>>> import numpy as np
>>> from numpy import linalg as LA
>>> np.set_printoptions(precision=3, suppress=True, linewidth=100, sign=" ")
>>> X = np.loadtxt("mat.csv", delimiter=",")
>>> X
array([[ 1. ,  0.7],
       [ 0.7,  1. ]])
>>> evals, V = LA.eigh(X)
>>> x0 = np.array([-8, -2])
>>> V * np.sqrt(evals) @ V.T
array([[ 0.926,  0.378],
       [ 0.378,  0.926]])
>>> V * np.maximum(evals, 0) @ V.T
array([[ 1. ,  0.7],
       [ 0.7,  1. ]])
>>> round(float(x0 @ X @ x0 / (x0 @ x0)), 3), round(evals[0], 3), evals[-1]
(1.329, np.float64(0.3), np.float64(1.7))
>>> (np.sign(V[:, -1].round(6)) == np.sign(V[0, -1].round(6))).astype(int)
array([ 1,  1])
>>> LA.eigvalsh(X[1:, 1:])
array([ 1.])
>>> L = LA.cholesky(X)
>>> L @ L.T
array([[ 1. ,  0.7],
       [ 0.7,  1. ]])
>>> np.prod(np.diag(L)) ** 2, round(LA.det(X), 3)
(np.float64(0.51), np.float64(0.51))
>>> X / np.sqrt(np.outer(np.diag(X), np.diag(X)))
array([[ 1. ,  0.7],
       [ 0.7,  1. ]])
>>> A = np.load("dump.npy")
>>> A
array([[ 0.2  ,  1.1  ],
       [ 1.5  ,  0.   ],
       [-0.2  ,  0.6  ],
       [ 0.2  , -1.   ],
       [-3.1  , -0.4  ],
       [-0.4  ,  0.6  ],
       [ 0.239,  1.1  ]])
>>> LA.norm(A, axis=0)
array([ 3.492,  2.074])
>>> round(LA.norm(A, 2), 3)
np.float64(3.516)
>>> round(float(LA.norm(A, 1)), 3), round(float(LA.norm(A, np.inf)), 3)
(5.839, 3.5)
>>> LA.norm(A, axis=1)
array([ 1.118,  1.5  ,  0.632,  1.02 ,  3.126,  0.721,  1.126])
>>> round(float(A[6] @ A[4]), 3)
-1.181
>>> round(LA.norm(A[6], 1), 3), np.round(LA.norm(A[6], np.inf), 3)
(np.float64(1.339), np.float64(1.1))
>>> round(LA.norm(A) ** 2 / LA.norm(A, 2) ** 2, 3)
np.float64(1.334)
>>> LA.norm(A, axis=1).argmax()
np.int64(4)
